$ python -q
>>> import numpy as np
>>> np.set_printoptions(suppress=True, linewidth=120)
>>> J = np.loadtxt("test19.csv", delimiter=",")
>>> print(J)
[[ 2.  3.  4.  5.  6.]
 [ 7.  8.  9. 10. 11.]
 [12. 13. 14. 15. 16.]
 [17. 18. 19. 20. 21.]]
>>> print(round(float(np.linalg.norm(J, 2) / np.linalg.norm(J)), 3))
0.999
>>> print(np.linalg.cond(J) > 100)
True
>>> r0 = np.array([8, -8])
>>> print(np.array([np.convolve(row, r0, "same") for row in J]))
[[ 16.   8.   8.   8.   8.]
 [ 56.   8.   8.   8.   8.]
 [ 96.   8.   8.   8.   8.]
 [136.   8.   8.   8.   8.]]
>>> print(np.cross(J[1, :3], J[3, :3]))
[-10.  20. -10.]
>>> out = J / np.sqrt((J ** 2).mean(axis=1, keepdims=True))
>>> print(J - J.mean(axis=1, keepdims=True))
[[-2. -1.  0.  1.  2.]
 [-2. -1.  0.  1.  2.]
 [-2. -1.  0.  1.  2.]
 [-2. -1.  0.  1.  2.]]
>>> print(np.round(np.linalg.norm(out, axis=1), 3))
[2.236 2.236 2.236 2.236]
>>> print(out[3].round(3))
[0.892 0.945 0.997 1.05  1.102]
>>> data = np.load("layer17.npy")
>>> print(data)
[[ 5 -1  3  2  0  0]
 [ 5 -1  3  2  0  0]
 [ 7  1  5  4  2  2]
 [ 4 -2  2  1 -1 -1]
 [ 6  0  4  3  1  1]
 [ 4 -2  2  1 -1 -1]
 [ 8  2  6  5  3  3]]
>>> rank = np.linalg.matrix_rank(data)
>>> print(rank)
2
>>> null = np.linalg.svd(data)[2][rank:].T
>>> print(np.linalg.matrix_rank(data.T @ data), np.linalg.matrix_rank(data @ data.T))
2 2
>>> print([int(np.linalg.matrix_rank(data[:, :j + 1])) for j in range(6)])
[1, 2, 2, 2, 2, 2]
>>> out = data[0, 0] * data[1:] - np.outer(data[1:, 0], data[0])
>>> print(out)
[[ 0  0  0  0  0  0]
 [ 0 12  4  6 10 10]
 [ 0 -6 -2 -3 -5 -5]
 [ 0  6  2  3  5  5]
 [ 0 -6 -2 -3 -5 -5]
 [ 0 18  6  9 15 15]]
>>> print(np.linalg.matrix_rank(out), np.linalg.matrix_rank(data))
1 2
>>> W = np.array([[-2, 1], [-2, 3], [-4, 4], [-3, -4], [5, 3]])
>>> coef = np.array([1, 2])
>>> act = np.maximum(J @ W + coef, 0)
>>> print((act > 0).astype(int))
[[0 1]
 [0 1]
 [0 1]
 [0 1]]
>>> W2 = np.array([[4, 5, -3], [-4, 1, -1]])
>>> print(W @ W2)
[[-12  -9   5]
 [-20  -7   3]
 [-32 -16   8]
 [  4 -19  13]
 [  8  28 -18]]
>>> arr = np.load("a.npy")
>>> print(arr)
[[ 8.  7. -9.  0.  0.]
 [-5.  0. -9.  0.  0.]
 [ 5. -9.  8.  0.  0.]
 [ 0.  0.  0.  2.  2.]
 [ 0.  0.  0.  3.  0.]]
>>> out = arr / np.linalg.norm(arr, axis=1, keepdims=True)
>>> gram = out @ out.T
>>> print(gram[0].round(3))
[ 1.     0.286 -0.523  0.     0.   ]
>>> print((np.abs(gram) > 0.9).astype(int))
[[1 0 0 0 0]
 [0 1 0 0 0]
 [0 0 1 0 0]
 [0 0 0 1 0]
 [0 0 0 0 1]]
>>> print(np.argwhere(np.triu(np.abs(gram) > 0.95, 1)))
[]
>>> print(np.round(np.linalg.norm(out, axis=1), 3))
[1. 1. 1. 1. 1.]
>>> T = np.stack([arr, 2 * arr, arr[::-1]])
>>> print(T.shape)
(3, 5, 5)
>>> print((T @ arr.T).shape)
(3, 5, 5)
>>> print(np.round(np.linalg.norm(T, axis=(1, 2)), 3))
[22.068 44.136 22.068]
>>> print(np.linalg.matrix_rank(T))
[5 5 5]
>>> print(np.round(np.linalg.det(T), 3))
[  6528. 208896.   6528.]
>>> print(np.linalg.matrix_rank(T.reshape(3, -1)))
2
>>> out = arr[0, 0] * arr[1:] - np.outer(arr[1:, 0], arr[0])
>>> print(out)
[[   0.   35. -117.    0.    0.]
 [   0. -107.  109.    0.    0.]
 [   0.    0.    0.   16.   16.]
 [   0.    0.    0.   24.    0.]]
>>> print(arr[:, 0] / arr[0, 0])
[ 1.    -0.625  0.625  0.     0.   ]
>>> print(np.linalg.matrix_rank(out), np.linalg.matrix_rank(arr))
4 5
>>> r0 = np.array([0, -1, 1, -1, -2])
>>> out = arr + np.outer(r0, np.eye(5)[3])
>>> print(np.linalg.matrix_rank(out - arr))
1
>>> print(np.linalg.matrix_rank(np.linalg.inv(out) - np.linalg.inv(arr), tol=1e-8))
1
>>> E = np.load("dump.npy")
>>> print(E.round(3))
[[ 1.     0.     0.     0.     0.     0.     0.   ]
 [ 0.     0.5    0.866  0.     0.     0.     0.   ]
 [ 0.    -0.866  0.5    0.     0.     0.     0.   ]
 [ 0.     0.     0.     1.     0.     0.     0.   ]
 [ 0.     0.     0.     0.     1.     0.     0.   ]
 [ 0.     0.     0.     0.     0.     1.     0.   ]
 [ 0.     0.     0.     0.     0.     0.     1.   ]]
>>> # keeps lengths
>>> print(np.round(np.linalg.matrix_power(E, 4), 3))
[[ 1.     0.     0.     0.     0.     0.     0.   ]
 [ 0.    -0.5   -0.866  0.     0.     0.     0.   ]
 [ 0.     0.866 -0.5    0.     0.     0.     0.   ]
 [ 0.     0.     0.     1.     0.     0.     0.   ]
 [ 0.     0.     0.     0.     1.     0.     0.   ]
 [ 0.     0.     0.     0.     0.     1.     0.   ]
 [ 0.     0.     0.     0.     0.     0.     1.   ]]
>>> print(np.round((E - E.T) / 2, 3))
[[ 0.     0.     0.     0.     0.     0.     0.   ]
 [ 0.     0.     0.866  0.     0.     0.     0.   ]
 [ 0.    -0.866  0.     0.     0.     0.     0.   ]
 [ 0.     0.     0.     0.     0.     0.     0.   ]
 [ 0.     0.     0.     0.     0.     0.     0.   ]
 [ 0.     0.     0.     0.     0.     0.     0.   ]
 [ 0.     0.     0.     0.     0.     0.     0.   ]]
>>> print(np.round((E + E.T) / 2, 3))
[[1.  0.  0.  0.  0.  0.  0. ]
 [0.  0.5 0.  0.  0.  0.  0. ]
 [0.  0.  0.5 0.  0.  0.  0. ]
 [0.  0.  0.  1.  0.  0.  0. ]
 [0.  0.  0.  0.  1.  0.  0. ]
 [0.  0.  0.  0.  0.  1.  0. ]
 [0.  0.  0.  0.  0.  0.  1. ]]
>>> print(np.allclose(E, E.T))
False
>>> print(np.round(np.sort(np.abs(np.linalg.eigvals(E))), 3))
[1. 1. 1. 1. 1. 1. 1.]
>>> print(np.allclose(E @ E.T, E.T @ E))
True
>>> print(round(np.linalg.det(E), 3))
1.0
>>> print(np.round(np.linalg.norm(E, axis=0), 3))
[1. 1. 1. 1. 1. 1. 1.]
>>> print(np.round(E.T @ E, 3) + 0)
[[1. 0. 0. 0. 0. 0. 0.]
 [0. 1. 0. 0. 0. 0. 0.]
 [0. 0. 1. 0. 0. 0. 0.]
 [0. 0. 0. 1. 0. 0. 0.]
 [0. 0. 0. 0. 1. 0. 0.]
 [0. 0. 0. 0. 0. 1. 0.]
 [0. 0. 0. 0. 0. 0. 1.]]
>>> X = np.load("arr.npy")
>>> print(X)
[[ 1 -3 -1  2  2 -3]
 [-1  0  3 -2 -1 -2]
 [-3  1 -1 -3 -3 -3]
 [-3  3  1  1 -1  3]
 [ 1 -3  0  2 -3  3]
 [ 0  2 -2  2 -2 -1]]
>>> O, V = np.linalg.qr(X[:, :3])[0], np.linalg.qr(X[:, 3:])[0]
>>> sv = np.linalg.svd(O.T @ V, compute_uv=False)
>>> print(sv.round(3))
[0.703 0.615 0.107]
>>> print(np.round(np.linalg.norm(O @ O.T - V @ V.T, 2), 3))
0.994
>>> r0 = np.array([5, 7, 8, 4, 3, 8])
>>> out = X + np.outer(r0, np.eye(6)[3])
>>> print(np.linalg.matrix_rank(np.linalg.inv(out) - np.linalg.inv(X), tol=1e-8))
1
>>> print(round(float(np.linalg.det(out) / np.linalg.det(X)), 3), round(float(1 + np.linalg.solve(X, r0)[3]), 3))
3.534 3.534
>>> print(out)
[[ 1. -3. -1.  7.  2. -3.]
 [-1.  0.  3.  5. -1. -2.]
 [-3.  1. -1.  5. -3. -3.]
 [-3.  3.  1.  5. -1.  3.]
 [ 1. -3.  0.  5. -3.  3.]
 [ 0.  2. -2. 10. -2. -1.]]
>>> print(np.linalg.matrix_rank(out - X))
1
>>> F = np.load("out3.npy")
>>> print(F)
[[-16.696  -1.188  16.308  13.983   5.943]
 [ 26.691 -10.55    6.597   8.92    6.715]
 [  6.678  10.584   5.23   10.281  -9.12 ]
 [  6.337  10.946   6.994  11.782 -10.418]
 [  6.261  11.845   4.66    8.445 -11.437]
 [  5.96   12.192   5.978   9.41  -11.41 ]
 [ 24.861  -9.861   6.107   5.934   2.654]
 [ 27.73  -10.291   5.835   6.194   6.702]
 [  5.661   9.502   4.82    9.474  -9.344]
 [ 25.511  -9.066   3.351   6.668   3.465]
 [ 27.376  -8.487   5.843   7.196   4.796]
 [  5.359  12.794   8.906   9.922 -11.426]
 [-17.37    0.157  16.002  14.616   7.154]
 [-14.402  -1.749  15.215  13.838   7.481]]
>>> gram = np.cov(F, rowvar=False)
>>> print(np.round(np.median(F, axis=0), 3))
[ 6.299 -0.516  6.042  9.442  3.06 ]
>>> print(np.round(np.corrcoef(F[:, 0], F[:, 1])[0, 1], 3))
-0.469
>>> print(np.round(F.std(axis=0), 3))
[15.766  9.364  4.28   2.785  8.112]
>>> print(gram.shape)
(5, 5)
>>> O, r_ = np.linalg.qr(F)
>>> print(round(np.trace(O @ O.T), 3))
5.0
>>> print(round(abs(r_[0, 0]), 3), np.round(np.linalg.norm(F[:, 0]), 3))
67.14 67.14
>>> print(np.round(np.abs(np.diag(r_)), 3))
[67.14  33.124 33.534  4.86   4.021]
>>> print(O.shape, r_.shape)
(14, 5) (5, 5)
>>> print(np.round(O.T @ O, 3) + 0)
[[1. 0. 0. 0. 0.]
 [0. 1. 0. 0. 0.]
 [0. 0. 1. 0. 0.]
 [0. 0. 0. 1. 0.]
 [0. 0. 0. 0. 1.]]
